% ipython --no-banner

In [1]: import numpy as np

In [2]: np.set_printoptions(suppress=True, linewidth=100)

In [3]: tidy = lambda a: np.round(a, 2) + 0

In [4]: M = np.loadtxt("w.csv", delimiter=",")

In [5]: M
Out[5]: 
array([[-1.3,  0. ,  0.2],
       [-1. ,  2.1,  0.9],
       [ 0. , -1.2,  0.6],
       [ 2.3, -0.2,  0.2]])

In [6]: x0 = np.array([-3, 2, 2])

In [7]: target = M @ x0

In [8]: c, lr = np.zeros(3), 1 / np.linalg.norm(M, 2) ** 2

In [9]: for i in range(150):
   ...:     c -= lr * M.T @ (M @ c - target)
   ...:     if i % 50 == 0: print(i, round(np.linalg.norm(M @ c - target), 2))
   ...: 
0 1.33
50 0.01
100 0.0

In [10]: tidy(c)
Out[10]: array([-3.,  2.,  2.])

In [11]: tidy(np.linalg.cond(M))
Out[11]: np.float64(3.16)

In [12]: f = np.array([3, -1, 3])

In [13]: tidy(np.convolve(M[0], f))
Out[13]: array([-3.9,  1.3, -3.3, -0.2,  0.6])

In [14]: tidy(np.cross(M[0, :3], M[1, :3]))
Out[14]: array([-0.42,  0.97, -2.73])

In [15]: P = M @ np.linalg.solve(M.T @ M, M.T)

In [16]: np.linalg.matrix_rank(np.eye(4) - P)
Out[16]: np.int64(1)

In [17]: np.allclose(P @ P, P)
Out[17]: True

In [18]: tidy(np.linalg.eigvalsh(P))
Out[18]: array([0., 1., 1., 1.])

In [19]: tidy((np.eye(4) - P) @ M)
Out[19]: 
array([[0., 0., 0.],
       [0., 0., 0.],
       [0., 0., 0.],
       [0., 0., 0.]])

In [20]: K = np.array([[1, 0, 3, -2], [0, 1, 0, 3], [3, 0, 1, 0], [-2, 3, 0, 1]])

In [21]: K
Out[21]: 
array([[ 1,  0,  3, -2],
       [ 0,  1,  0,  3],
       [ 3,  0,  1,  0],
       [-2,  3,  0,  1]])

In [22]: tidy(np.linalg.det(K[::-1]))
Out[22]: np.float64(60.0)

In [23]: tidy(np.linalg.eigvals(K))
Out[23]: array([-3.16, -1.16,  5.16,  3.16])

In [24]: tidy(np.linalg.det(K.T))
Out[24]: np.float64(60.0)

In [25]: f = np.array([-2, -4, -4, 1])

In [26]: M2 = K + np.outer(f, np.eye(4)[3])

In [27]: np.linalg.matrix_rank(np.linalg.inv(M2) - np.linalg.inv(K), tol=1e-8)
Out[27]: np.int64(1)

In [28]: tidy(np.linalg.det(M2) / np.linalg.det(K)), tidy(1 + np.linalg.solve(K, f)[3])
Out[28]: (np.float64(-0.4), np.float64(-0.4))

In [29]: x0 = np.array([8, 1, 9, 9])

In [30]: target = K @ x0

In [31]: target
Out[31]: array([17, 28, 33, -4])

In [32]: tidy(np.linalg.solve(K, target + K[:, 0]))
Out[32]: array([9., 1., 9., 9.])

In [33]: tidy(np.linalg.solve(K, K[:, 2]))
Out[33]: array([0., 0., 1., 0.])

In [34]: J = np.loadtxt("dump.csv", delimiter=",")

In [35]: tidy(J)
Out[35]: 
array([[ 0.73, -0.68],
       [-0.68, -0.73]])

In [36]: tidy(J[:, 0] @ J[:, 1])
Out[36]: np.float64(0.0)

In [37]: tidy(np.linalg.pinv(J))
Out[37]: 
array([[ 0.73, -0.68],
       [-0.68, -0.73]])

In [38]: tidy(np.linalg.svd(J, compute_uv=False))
Out[38]: array([1., 1.])

In [39]: P = np.triu(np.array([[3, 0], [3, 1]]), 1) + np.eye(2)

In [40]: M2 = P @ J @ np.linalg.inv(P)

In [41]: tidy(np.linalg.det(M2))
Out[41]: np.float64(-1.0)

In [42]: vals, V = np.linalg.eigh(J)

In [43]: tidy(np.linalg.eigvalsh(J @ J))
Out[43]: array([1., 1.])

In [44]: np.unique(vals.round(6) + 0, return_counts=True)[1]
Out[44]: array([1, 1])

In [45]: tidy(np.abs(V[:, -1]))
Out[45]: array([0.93, 0.37])

In [46]: tidy(np.linalg.eigvalsh(J + 5 * np.eye(2)))
Out[46]: array([4., 6.])

In [47]: np.abs(V[:, -1]).round(6).argmax()
Out[47]: np.int64(0)

In [48]: A = np.array([[-1.2, 1.0, -1.1, -0.8],
    ...:     [0.4, 4.5, -0.9, -0.7],
    ...:     [-0.2, -1.5, -0.2, 0.3],
    ...:     [0.3, 0.5, 0.6, 1.6]])

In [49]: Q = A.astype(float).copy()

In [50]: for j in range(4):
    ...:     Q[:, j] -= Q[:, :j] @ (Q[:, :j].T @ Q[:, j])
    ...:     Q[:, j] /= np.linalg.norm(Q[:, j])
    ...: 

In [51]: tidy(Q.T @ A)
Out[51]: 
array([[ 1.32,  0.8 ,  0.9 ,  0.84],
       [ 0.  ,  4.81, -1.1 , -0.89],
       [ 0.  ,  0.  ,  0.64,  1.07],
       [ 0.  ,  0.  ,  0.  ,  1.07]])

In [52]: x0 = np.array([2, 0, 2, -2])

In [53]: h = np.maximum(A @ x0, 0)

In [54]: tidy(A.T @ h)
Out[54]: array([ 0.16,  1.8 , -0.36, -0.28])

In [55]: tidy(h)
Out[55]: array([0. , 0.4, 0. , 0. ])

In [56]: A * (h > 1e-9)[:, None]
Out[56]: 
array([[-0. ,  0. , -0. , -0. ],
       [ 0.4,  4.5, -0.9, -0.7],
       [-0. , -0. , -0. ,  0. ],
       [ 0. ,  0. ,  0. ,  0. ]])

In [57]: f = np.array([-9, 3, 4, -2])

In [58]: M2 = A + np.outer(f, np.eye(4)[3])

In [59]: np.linalg.matrix_rank(np.linalg.inv(M2) - np.linalg.inv(A), tol=1e-8)
Out[59]: np.int64(1)

In [60]: rng = np.random.default_rng(4697)

In [61]: lab = rng.permutation(4)

In [62]: lab
Out[62]: array([0, 1, 3, 2])

In [63]: M2 = A[lab][:, lab]

In [64]: np.diag(M2)
Out[64]: array([-1.2,  4.5,  1.6, -0.2])

In [65]: tidy(np.sort(np.abs(np.linalg.eigvals(M2))))
Out[65]: array([0.42, 1.31, 1.66, 4.77])

In [66]: np.trace(M2)
Out[66]: np.float64(4.7)

In [67]: tidy(np.linalg.eigvals(A).sum().real)
Out[67]: np.float64(4.7)

In [68]: tidy(np.linalg.eigvals(A))
Out[68]: array([ 4.77,  1.66, -1.31, -0.42])

In [69]: tidy(np.linalg.det(A.T))
Out[69]: np.float64(4.38)

In [70]: tidy(np.linalg.det(A[::-1]))
Out[70]: np.float64(4.38)

In [71]: tidy(np.linalg.det(2 * A)), tidy(np.linalg.det(A))
Out[71]: (np.float64(70.06), np.float64(4.38))

In [72]: mat = np.load("m.npy")

In [73]: mat
Out[73]: 
array([[-0.6 ,  1.  , -2.42],
       [-1.3 ,  0.2 , -5.29],
       [-0.2 , -1.3 , -1.27],
       [ 2.7 ,  0.3 , 10.33],
       [ 0.7 , -0.2 ,  3.17],
       [-1.  ,  0.3 , -4.26],
       [-0.2 ,  0.4 , -0.87],
       [-0.2 ,  0.9 , -0.63],
       [ 2.1 , -0.6 ,  8.37],
       [ 0.9 , -1.3 ,  3.44],
       [ 0.3 , -1.2 ,  1.62],
       [-0.1 , -0.4 , -0.91],
       [-0.2 ,  1.7 , -0.4 ],
       [ 0.8 ,  0.8 ,  3.14],
       [-0.7 ,  0.7 , -3.  ],
       [ 0.9 , -0.8 ,  3.49],
       [ 1.7 , -2.3 ,  6.37],
       [ 1.1 ,  0.5 ,  4.81],
       [ 0.2 , -1.4 ,  0.37],
       [-1.1 , -0.9 , -4.33],
       [-1.  , -0.1 , -4.09],
       [-0.1 , -0.4 , -0.35],
       [-1.  ,  1.3 , -3.76],
       [ 0.1 , -0.4 ,  0.27],
       [ 0.9 ,  1.  ,  3.86]])

In [74]: # column 2 dominates

In [75]: w1 = np.array([[5, 0], [4, 4], [1, 4], [2, 4]])

In [76]: c = np.array([1, 1])

In [77]: hid = np.maximum(A @ w1 + c, 0)

In [78]: (hid > 0).mean(axis=0)
Out[78]: array([0.5, 0.5])

In [79]: np.linalg.matrix_rank(hid)
Out[79]: np.int64(2)

In [80]: basis = np.array([[4, 1], [1, -2]])

In [81]: (hid @ basis).round(6).argmax(axis=1)
Out[81]: array([0, 0, 0, 0])

In [82]: w1 @ basis
Out[82]: 
array([[20,  5],
       [20, -4],
       [ 8, -7],
       [12, -6]])

In [83]: E = np.loadtxt("block3.csv", delimiter=",")

In [84]: E
Out[84]: 
array([[ 10., -10., -10.],
       [  4.,  -4.,  -4.],
       [-16.,  16.,  16.],
       [-10.,  10.,  10.]])

In [85]: Uu, sigma, VT = np.linalg.svd(E, full_matrices=False)

In [86]: tidy(Uu.T @ E @ VT.T)
Out[86]: 
array([[37.63,  0.  ,  0.  ],
       [ 0.  ,  0.  ,  0.  ],
       [ 0.  ,  0.  ,  0.  ]])

In [87]: (sigma > 1e-8).sum()
Out[87]: np.int64(1)

In [88]: gram = E.T @ E

In [89]: np.linalg.matrix_rank(gram)
Out[89]: np.int64(1)

In [90]: np.trace(gram), (E ** 2).sum()
Out[90]: (np.float64(1416.0), np.float64(1416.0))

In [91]: X = np.load("data.npy")

In [92]: X
Out[92]: 
array([[ 3,  9,  2],
       [ 7, 18, 11],
       [ 9, 27, 12],
       [11, 32, 20],
       [12, 40, 20],
       [12, 46, 23],
       [15, 50, 30],
       [15, 59, 30],
       [24, 66, 39],
       [28, 67, 44],
       [30, 70, 45]])

In [93]: Xc = X - X.mean(axis=0)

In [94]: V = np.linalg.svd(Xc)[2][:1]

In [95]: M2 = Xc - Xc @ V.T @ V

In [96]: np.linalg.norm(M2, axis=1).round(6).argmax()
Out[96]: np.int64(7)

In [97]: tidy(M2.std(axis=0))
Out[97]: array([2.4 , 1.86, 1.62])

In [98]: M2 = X / np.linalg.norm(X, axis=1, keepdims=True)

In [99]: gram = M2 @ M2.T

In [100]: tidy(np.degrees(np.arccos(np.clip(gram[8, 6], -1, 1))))
Out[100]: np.float64(2.98)

In [101]: np.argwhere(np.triu(np.abs(gram) > 0.95, 1))
Out[101]: 
array([[ 0,  1],
       [ 0,  2],
       [ 0,  4],
       [ 0,  5],
       [ 0,  6],
       [ 0,  7],
       [ 0,  8],
       [ 1,  2],
       [ 1,  3],
       [ 1,  4],
       [ 1,  5],
       [ 1,  6],
       [ 1,  7],
       [ 1,  8],
       [ 1,  9],
       [ 1, 10],
       [ 2,  3],
       [ 2,  4],
       [ 2,  5],
       [ 2,  6],
       [ 2,  7],
       [ 2,  8],
       [ 2,  9],
       [ 2, 10],
       [ 3,  4],
       [ 3,  5],
       [ 3,  6],
       [ 3,  7],
       [ 3,  8],
       [ 3,  9],
       [ 3, 10],
       [ 4,  5],
       [ 4,  6],
       [ 4,  7],
       [ 4,  8],
       [ 4,  9],
       [ 4, 10],
       [ 5,  6],
       [ 5,  7],
       [ 5,  8],
       [ 5,  9],
       [ 5, 10],
       [ 6,  7],
       [ 6,  8],
       [ 6,  9],
       [ 6, 10],
       [ 7,  8],
       [ 7,  9],
       [ 7, 10],
       [ 8,  9],
       [ 8, 10],
       [ 9, 10]])

In [102]: (np.abs(gram) > 0.9).astype(int)
Out[102]: 
array([[1, 1, 1, 1, 1, 1, 1, 1, 1, 1, 1],
       [1, 1, 1, 1, 1, 1, 1, 1, 1, 1, 1],
       [1, 1, 1, 1, 1, 1, 1, 1, 1, 1, 1],
       [1, 1, 1, 1, 1, 1, 1, 1, 1, 1, 1],
       [1, 1, 1, 1, 1, 1, 1, 1, 1, 1, 1],
       [1, 1, 1, 1, 1, 1, 1, 1, 1, 1, 1],
       [1, 1, 1, 1, 1, 1, 1, 1, 1, 1, 1],
       [1, 1, 1, 1, 1, 1, 1, 1, 1, 1, 1],
       [1, 1, 1, 1, 1, 1, 1, 1, 1, 1, 1],
       [1, 1, 1, 1, 1, 1, 1, 1, 1, 1, 1],
       [1, 1, 1, 1, 1, 1, 1, 1, 1, 1, 1]])

In [103]: (gram - 2 * np.eye(11)).round(6).argmax(axis=1)
Out[103]: array([ 2,  8,  4,  8,  5,  7,  3,  5,  1, 10,  9])

In [104]: W0 = np.load("arr.npy")

In [105]: W0
Out[105]: 
array([[-59,   3,   1,   3],
       [  1,  63,   3,   3],
       [  1,   2,  42,   1],
       [  3,   1,   2, -19]])

In [106]: P = np.triu(np.array([[3, 0, 0, 3], [0, 2, 2, 2], [3, 3, 3, 1], [2, 1, 0, 3]]), 1) + np.eye(4)

In [107]: M2 = P @ A @ np.linalg.inv(P)

In [108]: np.linalg.matrix_rank(M2)
Out[108]: np.int64(4)

In [109]: M2 = np.array([[-3, 2], [3, 2], [3, 2], [-1, 2]])

In [110]: W0 @ M2
Out[110]: 
array([[ 186, -104],
       [ 192,  140],
       [ 128,   92],
       [  19,  -26]])

In [111]: M2.T @ W0.T
Out[111]: 
array([[ 186,  192,  128,   19],
       [-104,  140,   92,  -26]])

In [112]: np.linalg.matrix_rank(W0 @ M2)
Out[112]: np.int64(2)

In [113]: np.einsum("ij->j", W0)
Out[113]: array([-54,  69,  48, -12])

In [114]: np.einsum("ik,kj->ji", W0, M2)
Out[114]: 
array([[ 186,  192,  128,   19],
       [-104,  140,   92,  -26]])

In [115]: np.einsum("ij,ij->i", W0, W0)
Out[115]: array([3500, 3988, 1770,  375])

In [116]: np.linalg.matrix_rank(np.vstack([W0, M2.T]))
Out[116]: np.int64(4)

In [117]: P = np.triu(np.array([[3, 2, 2, -3], [3, -1, -2, 3], [3, 3, -2, -3], [-3, -3, 1, 1]]), 1) + np.eye(4)

In [118]: M2 = P @ W0 @ np.linalg.inv(P)

In [119]: M2
Out[119]: 
array([[ -64.,  258.,  729., 1289.],
       [   8.,   46.,    1., -167.],
       [  -8.,   15.,   82.,  235.],
       [   3.,   -5.,  -14.,  -37.]])

In [120]: np.linalg.matrix_rank(M2)
Out[120]: np.int64(4)

In [121]: P @ W0 - W0 @ P
Out[121]: 
array([[  -5.,  245.,  208., -118.],
       [   7.,   -3.,   46., -236.],
       [  -9.,   -5.,   -4.,  180.],
       [   0.,   -6.,   -4.,   12.]])
